$ python3 -q
>>> import numpy as np
>>> import numpy.linalg as la
>>> np.set_printoptions(precision=2, suppress=True, linewidth=120)
>>> arr = np.load("out5.npy")
>>> arr
array([[ 1.6 , -6.3 ,  1.6 ,  2.08, -2.3 ,  0.54,  0.79,  3.25,  1.83,  3.94, -1.18,  2.03, -2.99,  0.19],
       [-1.6 , -0.73,  0.72,  0.11, -2.68,  3.78,  0.5 ,  0.8 ,  3.22,  3.25, -1.09,  2.26,  4.04,  0.01],
       [ 1.07, -3.73,  0.45,  1.1 , -0.13, -1.71, -0.76,  1.28,  0.25,  0.43,  0.29, -0.23, -3.37,  0.73],
       [-1.06, -0.11,  0.64, -1.29, -3.02,  3.9 , -2.43,  0.31,  4.63,  0.13,  0.17,  0.73,  3.71,  1.16],
       [ 0.08,  0.2 ,  0.54,  0.18, -1.18,  2.12,  1.7 ,  0.72,  0.5 ,  2.1 , -1.2 ,  1.6 ,  1.54, -0.9 ],
       [-0.81, -1.6 , -0.74,  1.92,  2.5 , -3.91,  1.55, -0.34, -3.  ,  1.23,  0.12, -0.39, -2.44, -0.19],
       [-1.25,  3.88, -0.63, -2.87, -0.63,  1.93, -3.97, -2.05,  2.64, -4.34,  1.7 , -1.84,  3.62,  1.43],
       [ 0.6 ,  4.38, -1.2 ,  0.18,  3.8 , -2.84,  3.7 , -1.7 , -6.02, -1.06, -0.5 , -0.78, -1.22, -2.28],
       [-1.68,  0.61, -1.03,  1.56,  2.69, -2.9 ,  2.68, -1.07, -3.48,  1.68, -0.33,  0.09, -0.2 , -0.89],
       [ 0.46,  3.98,  0.2 , -3.16, -1.94,  3.92, -2.87, -0.91,  2.99, -3.64,  0.7 , -0.79,  3.45,  0.53],
       [ 1.3 ,  1.36,  0.93, -0.89, -2.07,  3.7 ,  1.22,  0.95,  1.2 ,  0.91, -1.3 ,  1.55,  1.82, -1.12]])
>>> U, sig, Vt = la.svd(arr)
>>> sig.round(2) + 0
array([19.19, 15.35,  9.22,  5.34,  0.  ,  0.  ,  0.  ,  0.  ,  0.  ,  0.  ,  0.  ])
>>> M2 = U[:, :4] @ np.diag(sig[:4]) @ Vt[:4]
>>> la.matrix_rank(arr, rtol=0.05)
np.int64(4)
>>> np.round(la.norm(arr - M2) / la.norm(arr), 2)
np.float64(0.0)
>>> la.matrix_rank(M2)
np.int64(4)
>>> round(np.abs(arr - M2).max(), 2)
np.float64(0.0)
>>> W = np.array([[3, 4],
...     [5, 1],
...     [1, 3],
...     [4, 1],
...     [0, 4],
...     [2, 0],
...     [2, 4],
...     [4, 2],
...     [1, 4],
...     [0, 1],
...     [1, 5],
...     [4, 0],
...     [0, 2],
...     [0, 4]])
>>> b = np.array([9, 2])
>>> H = np.maximum(arr @ W + b, 0)
>>> la.matrix_rank(H)
np.int64(2)
>>> (H > 0).mean(axis=0)
array([0.73, 0.73])
>>> W2 = np.array([[0, 2, 2], [0, 2, -1]])
>>> W @ W2
array([[ 0, 14,  2],
       [ 0, 12,  9],
       [ 0,  8, -1],
       [ 0, 10,  7],
       [ 0,  8, -4],
       [ 0,  4,  4],
       [ 0, 12,  0],
       [ 0, 12,  6],
       [ 0, 10, -2],
       [ 0,  2, -1],
       [ 0, 12, -3],
       [ 0,  8,  8],
       [ 0,  4, -2],
       [ 0,  8, -4]])
